In [1]: import numpy as np

In [2]: np.set_printoptions(precision=4, suppress=True, linewidth=120, sign=" ")

In [3]: E = np.array([[1, 0, 0, 0], [8, 1, 0, 0], [8, -5, 1, 0], [9, 3, 0, 1]])

In [4]: E
Out[4]: 
array([[ 1,  0,  0,  0],
       [ 8,  1,  0,  0],
       [ 8, -5,  1,  0],
       [ 9,  3,  0,  1]])

In [5]: ev, V = np.linalg.eig(E)

In [6]: np.sort(np.linalg.eigvals(E @ E))
Out[6]: array([ 1.,  1.,  1.,  1.])

In [7]: np.prod(ev)
Out[7]: np.float64(1.0)

In [8]: np.sort(np.linalg.eigvals(E.T))
Out[8]: array([ 1.,  1.,  1.,  1.])

In [9]: ev
Out[9]: array([ 1.,  1.,  1.,  1.])

In [10]: E @ V[:, 0] - ev[0] * V[:, 0]
Out[10]: array([ 0.,  0.,  0.,  0.])

In [11]: np.linalg.cond(E) > 100
Out[11]: np.True_

In [12]: [round(float(x), 4) for x in np.linalg.svd(E, compute_uv=False)[:3]]
Out[12]: [14.5202, 5.9845, 0.59]

In [13]: round(float(np.linalg.norm(E, 2) / np.linalg.norm(E)), 4)
Out[13]: 0.9239

In [14]: Q = E.astype(float).copy()

In [15]: for j in range(4):
    ...:     Q[:, j] -= Q[:, :j] @ (Q[:, :j].T @ Q[:, j])
    ...:     Q[:, j] /= np.linalg.norm(Q[:, j])
    ...: 

In [16]: np.round(Q.T @ E, 4) + 0
Out[16]: 
array([[14.4914, -0.345 ,  0.5521,  0.6211],
       [ 0.    ,  5.906 , -0.8143,  0.5442],
       [ 0.    ,  0.    ,  0.1791,  0.5602],
       [ 0.    ,  0.    ,  0.    ,  0.0652]])

In [17]: Q.round(4) + 0
Out[17]: 
array([[ 0.069 ,  0.004 , -0.1944,  0.9785],
       [ 0.5521,  0.2016, -0.7851, -0.1957],
       [ 0.5521, -0.8143,  0.1791,  0.    ],
       [ 0.6211,  0.5442,  0.5602,  0.0652]])

In [18]: left, sv, VT = np.linalg.svd(E)

In [19]: np.argmax(sv[:-1] / (sv[1:] + 1e-6)) + 1
Out[19]: np.int64(3)

In [20]: Y = left[:, :3] @ np.diag(sv[:3]) @ VT[:3]

In [21]: Y
Out[21]: 
array([[ 0.9996,  0.003 ,  0.0182, -0.0058],
       [ 8.    ,  0.9997, -0.0021,  0.0007],
       [ 8.    , -5.0001,  0.9997,  0.0001],
       [ 9.    ,  3.    ,  0.0001,  1.    ]])

In [22]: round(float(np.linalg.norm(E - Y) / np.linalg.norm(E)), 4)
Out[22]: 0.0012

In [23]: round(np.abs(E - Y).max(), 4)
Out[23]: np.float64(0.0182)

In [24]: np.linalg.matrix_rank(E, rtol=0.05)
Out[24]: np.int64(2)

In [25]: np.linalg.matrix_rank(Y)
Out[25]: np.int64(3)

In [26]: feats = np.load("w.npy")

In [27]: feats
Out[27]: 
array([[ 1,  2,  1,  2],
       [ 2,  0,  2,  0],
       [ 1,  2,  1,  2],
       [ 2,  0,  2,  0]])

In [28]: r = np.linalg.matrix_rank(feats)

In [29]: r
Out[29]: np.int64(2)

In [30]: N = np.linalg.svd(feats)[2][r:].T

In [31]: np.round(feats @ N, 4) + 0
Out[31]: 
array([[ 0.,  0.],
       [ 0.,  0.],
       [ 0.,  0.],
       [ 0.,  0.]])

In [32]: [int(np.linalg.matrix_rank(feats[:i])) for i in range(1, len(feats) + 1)]
Out[32]: [1, 2, 2, 2]

In [33]: np.round(N @ N.T, 4) + 0
Out[33]: 
array([[ 0.5,  0. , -0.5,  0. ],
       [ 0. ,  0.5,  0. , -0.5],
       [-0.5,  0. ,  0.5,  0. ],
       [ 0. , -0.5,  0. ,  0.5]])

In [34]: N.shape
Out[34]: (4, 2)

In [35]: K = np.loadtxt("sample4.csv", delimiter=",")

In [36]: K
Out[36]: 
array([[ 74., -46.],
       [-46.,  68.]])

In [37]: rng = np.random.default_rng(8669)

In [38]: labels = rng.permutation(2)

In [39]: labels
Out[39]: array([ 0,  1])

In [40]: Y = K[labels][:, labels]

In [41]: round(np.linalg.det(Y), 4), np.round(np.linalg.det(K[labels]), 4)
Out[41]: (np.float64(2916.0), np.float64(2916.0))

In [42]: vec = np.ones(2)

In [43]: for _ in range(7):
    ...:     vec = K @ vec
    ...:     vec /= np.linalg.norm(vec)
    ...:     print(round(vec @ K @ vec, 4))
    ...: 
27.0158
56.3941
109.7049
116.7357
117.0813
117.097
117.0977

In [44]: vec
Out[44]: array([ 0.7302, -0.6833])

In [45]: np.linalg.norm(K, axis=0)
Out[45]: array([ 87.1321,  82.0975])

In [46]: np.linalg.norm(K, axis=2)
AxisError: axis 2 is out of bounds for array of dimension 2


In [47]: round(float(np.linalg.norm(K, 1)), 4), np.round(np.linalg.norm(K, np.inf), 4)
Out[47]: (120.0, np.float64(120.0))

In [48]: K[0] @ K[1]
Out[48]: np.float64(-6532.0)

In [49]: np.linalg.norm(K, axis=1).argmax()
Out[49]: np.int64(0)

In [50]: round(float(np.linalg.norm(K, "nuc")), 4)
Out[50]: 142.0

In [51]: round(float(np.linalg.norm(K, 2)), 4)
Out[51]: 117.0977

In [52]: ev, V = np.linalg.eig(K)

In [53]: ev
Out[53]: array([ 117.0977,   24.9023])

In [54]: K @ V[:, 0] - ev[0] * V[:, 0]
Out[54]: array([ 0.,  0.])

In [55]: Y = np.array([[3, -2], [5, 0]])

In [56]: J = np.kron(np.eye(2, dtype=int), Y)

In [57]: J
Out[57]: 
array([[ 3, -2,  0,  0],
       [ 5,  0,  0,  0],
       [ 0,  0,  3, -2],
       [ 0,  0,  5,  0]])

In [58]: Q = J.astype(float).copy()

In [59]: for j in range(4):
    ...:     Q[:, j] -= Q[:, :j] @ (Q[:, :j].T @ Q[:, j])
    ...:     Q[:, j] /= np.linalg.norm(Q[:, j])
    ...: 

In [60]: np.round(Q.T @ J, 4) + 0
Out[60]: 
array([[ 5.831, -1.029,  0.   ,  0.   ],
       [ 0.   ,  1.715,  0.   ,  0.   ],
       [ 0.   ,  0.   ,  5.831, -1.029],
       [ 0.   ,  0.   ,  0.   ,  1.715]])

In [61]: (feats - feats.T) / 2
Out[61]: 
array([[ 0.,  0.,  0.,  0.],
       [ 0.,  0.,  0.,  0.],
       [ 0.,  0.,  0.,  0.],
       [ 0.,  0.,  0.,  0.]])

In [62]: np.round(np.sort(np.abs(np.linalg.eigvals(feats))), 4) + 0
Out[62]: array([ 0.    ,  0.    ,  3.1231,  5.1231])

In [63]: assert feats == feats.T
ValueError: The truth value of an array with more than one element is ambiguous. Use a.any() or a.all()


In [64]: round(np.abs(np.linalg.eigvals(feats)).max(), 4)
Out[64]: np.float64(5.1231)

In [65]: np.linalg.determinant(feats)
AttributeError: module 'numpy.linalg' has no attribute 'determinant'


In [66]: np.linalg.matrix_power(feats, 2)
Out[66]: 
array([[ 10,   4,  10,   4],
       [  4,   8,   4,   8],
       [ 10,   4,  10,   4],
       [  4,   8,   4,   8]])

In [67]: r0 = np.array([2, 1])

In [68]: np.polyval(r0, J[2])
Out[68]: array([ 1,  1,  7, -3])

In [69]: np.convolve(J[2], r0)
Out[69]: array([ 0,  0,  6, -1, -2])

In [70]: np.correlate(J[2], J[0], "full")
Out[70]: array([ 0,  0,  0,  0, -6, 13, -6])

In [71]: np.cross(J[2, :3], J[0, :3])
Out[71]: array([ 6,  9,  0])

In [72]: W0 = np.load("x.npy")

In [73]: W0
Out[73]: 
array([[-1.9846,  0.2138, -1.8026, -1.3291],
       [ 2.2326, -0.1767, -1.6395, -1.1385],
       [-0.124 , -0.9118, -1.676 ,  2.3117],
       [-0.2481, -2.8446,  0.5036, -0.7702]])

In [74]: vec = np.array([2, 0, 0, 0])

In [75]: rhs = W0 @ vec

In [76]: b, lr = np.zeros(4), 1 / np.linalg.norm(W0, 2) ** 2

In [77]: for i in range(200):
    ...:     b -= lr * W0.T @ (W0 @ b - rhs)
    ...:     if i % 50 == 0: print(i, round(np.linalg.norm(W0 @ b - rhs), 4))
    ...: 
0 0.0
50 0.0
100 0.0
150 0.0

In [78]: np.round(np.linalg.cond(W0), 4)
Out[78]: np.float64(1.0)

In [79]: b.round(4) + 0
Out[79]: array([ 2.,  0.,  0.,  0.])

In [80]: r0 = np.array([2, 2, 0, -3])

In [81]: F = np.array([np.roll(r0, i) for i in range(4)])

In [82]: F
Out[82]: 
array([[ 2,  2,  0, -3],
       [-3,  2,  2,  0],
       [ 0, -3,  2,  2],
       [ 2,  0, -3,  2]])

In [83]: t3 = np.stack([F, 5 * F, F[::-1]])

In [84]: np.linalg.det(t3)
Out[84]: array([    87.,  54375.,     87.])

In [85]: t3.shape
Out[85]: (3, 4, 4)

In [86]: np.linalg.matrix_rank(t3.reshape(3, -1))
Out[86]: np.int64(2)

In [87]: np.linalg.norm(t3, axis=(1, 2))
Out[87]: array([  8.2462,  41.2311,   8.2462])

In [88]: np.allclose(F, F.T)
Out[88]: False

In [89]: np.linalg.determinant(F)
AttributeError: module 'numpy.linalg' has no attribute 'determinant'


In [90]: (F - F.T) / 2
Out[90]: 
array([[ 0. ,  2.5,  0. , -2.5],
       [-2.5,  0. ,  2.5,  0. ],
       [ 0. , -2.5,  0. ,  2.5],
       [ 2.5,  0. , -2.5,  0. ]])

In [91]: (F + F.T) / 2
Out[91]: 
array([[ 2. , -0.5,  0. , -0.5],
       [-0.5,  2. , -0.5,  0. ],
       [ 0. , -0.5,  2. , -0.5],
       [-0.5,  0. , -0.5,  2. ]])

In [92]: round(np.abs(np.linalg.eigvals(F)).max(), 4)
Out[92]: np.float64(5.3852)

In [93]: round(np.linalg.det(F), 4)
Out[93]: np.float64(87.0)

In [94]: vec = np.array([6, -7, 9, -3])

In [95]: rhs = F @ vec

In [96]: b, lr = np.zeros(4), 1 / np.linalg.norm(F, 2) ** 2

In [97]: for i in range(25):
    ...:     b -= lr * F.T @ (F @ b - rhs)
    ...:     if i % 5 == 0: print(i, round(np.linalg.norm(F @ b - rhs), 4))
    ...: 
0 25.9745
5 4.5146
10 1.8123
15 1.4293
20 1.1966

In [98]: round(np.linalg.cond(F), 4)
Out[98]: np.float64(5.3852)

In [99]: cov = F.T @ F

In [100]: cov
Out[100]: 
array([[ 17,  -2, -12,  -2],
       [ -2,  17,  -2, -12],
       [-12,  -2,  17,  -2],
       [ -2, -12,  -2,  17]])

In [101]: (F @ F.T).shape
Out[101]: (4, 4)

In [102]: np.allclose(cov, cov.T)
Out[102]: True

In [103]: np.linalg.svd(F, compute_uv=False) ** 2
Out[103]: array([ 29.,  29.,   9.,   1.])

In [104]: np.linalg.matrix_rank(cov)
Out[104]: np.int64(4)

In [105]: m1 = np.array([[-2, 2, 5], [2, -2, 2], [5, 2, -2]])

In [106]: vec = np.array([6, 9, 4])

In [107]: rhs = m1 @ vec

In [108]: rhs
Out[108]: array([ 26,   2,  40])

In [109]: np.linalg.solve(m1.T, m1[1])
Out[109]: array([ 0.,  1.,  0.])

In [110]: np.linalg.solve(m1, rhs + m1[:, 2])
Out[110]: array([ 6.,  9.,  5.])

In [111]: np.linalg.solve(m1, rhs[:-1])
ValueError: solve1: Input operand 1 has a mismatch in its core dimension 0, with gufunc signature (m,m),(m)->(m) (size 2 is different from 3)


In [112]: cov = m1.T @ m1

In [113]: np.trace(cov), (m1 ** 2).sum()
Out[113]: (np.int64(78), np.int64(78))

In [114]: cov
Out[114]: 
array([[ 33,   2, -16],
       [  2,  12,   2],
       [-16,   2,  33]])

In [115]: np.linalg.matrix_rank(cov)
Out[115]: np.int64(3)

In [116]: np.allclose(cov, cov.T)
Out[116]: True

In [117]: np.allclose(m1 @ m1.T, m1.T @ m1)
Out[117]: True

In [118]: m1.inv()
AttributeError: 'numpy.ndarray' object has no attribute 'inv'


In [119]: np.round(np.abs(np.linalg.eigvals(m1)).max(), 4)
Out[119]: np.float64(7.0)

In [120]: Y = m1 / np.sqrt((m1 ** 2).mean(axis=1, keepdims=True))

In [121]: m1 - m1.mean(axis=1, keepdims=True)
Out[121]: 
array([[-3.6667,  0.3333,  3.3333],
       [ 1.3333, -2.6667,  1.3333],
       [ 3.3333,  0.3333, -3.6667]])

In [122]: Y[2]
Out[122]: array([ 1.5076,  0.603 , -0.603 ])

In [123]: np.linalg.matrix_rank(Y) == np.linalg.matrix_rank(m1)
Out[123]: np.True_

In [124]: data = np.array([[3, -3, 3], [2, 1, 3], [0, -1, 2], [2, 1, 3]])

In [125]: vec = np.array([-2, 0, 2])

In [126]: data @ np.eye(3)[1]
Out[126]: array([-3.,  1., -1.,  1.])

In [127]: data @ np.ones(3)
Out[127]: array([ 3.,  6.,  1.,  6.])

In [128]: (data @ vec).argmax()
Out[128]: np.int64(2)

In [129]: data @ (2 * vec)
Out[129]: array([ 0,  4,  8,  4])

In [130]: data * vec
Out[130]: 
array([[-6,  0,  6],
       [-4,  0,  6],
       [ 0,  0,  4],
       [-4,  0,  6]])

In [131]: data @ vec
Out[131]: array([ 0,  2,  4,  2])

In [132]: theta = np.radians(36)

In [133]: r_ = np.eye(3)

In [134]: r_[0, 0] = r_[1, 1] = np.cos(theta)

In [135]: r_[0, 1], r_[1, 0] = -np.sin(theta), np.sin(theta)

In [136]: r_
Out[136]: 
array([[ 0.809 , -0.5878,  0.    ],
       [ 0.5878,  0.809 ,  0.    ],
       [ 0.    ,  0.    ,  1.    ]])

In [137]: Y = data @ r_.T

In [138]: np.allclose(np.linalg.norm(data, axis=1), np.linalg.norm(Y, axis=1))
Out[138]: True

In [139]: np.linalg.svd(data, compute_uv=False), np.linalg.svd(Y, compute_uv=False)
Out[139]: (array([ 6.8927,  3.2813,  1.3131]), array([ 6.8927,  3.2813,  1.3131]))

In [140]: Y
Out[140]: 
array([[ 4.1904, -0.6637,  3.    ],
       [ 1.0302,  1.9846,  3.    ],
       [ 0.5878, -0.809 ,  2.    ],
       [ 1.0302,  1.9846,  3.    ]])

In [141]: np.allclose(data @ data.T, Y @ Y.T)
Out[141]: True

In [142]: vec = np.array([1, 1, 1])

In [143]: rhs = Y @ vec

In [144]: np.linalg.lstsq(Y, rhs)[0]
Out[144]: array([ 1.,  1.,  1.])

In [145]: np.linalg.solve(Y, rhs)
LinAlgError: Last 2 dimensions of the array must be square


In [146]: rhs
Out[146]: array([ 6.5267,  6.0148,  1.7788,  6.0148])

In [147]: rhs = rhs + 0.05 * rng.normal(size=4)

In [148]: rhs
Out[148]: array([ 6.5   ,  5.9999,  1.7159,  6.0525])

In [149]: b, *_ = np.linalg.lstsq(Y, rhs)

In [150]: b
Out[150]: array([ 1.0151,  1.0323,  0.9772])

In [151]: np.round(np.linalg.norm(rhs - Y @ b), 4)
Out[151]: np.float64(0.0372)

In [152]: b.round()
Out[152]: array([ 1.,  1.,  1.])
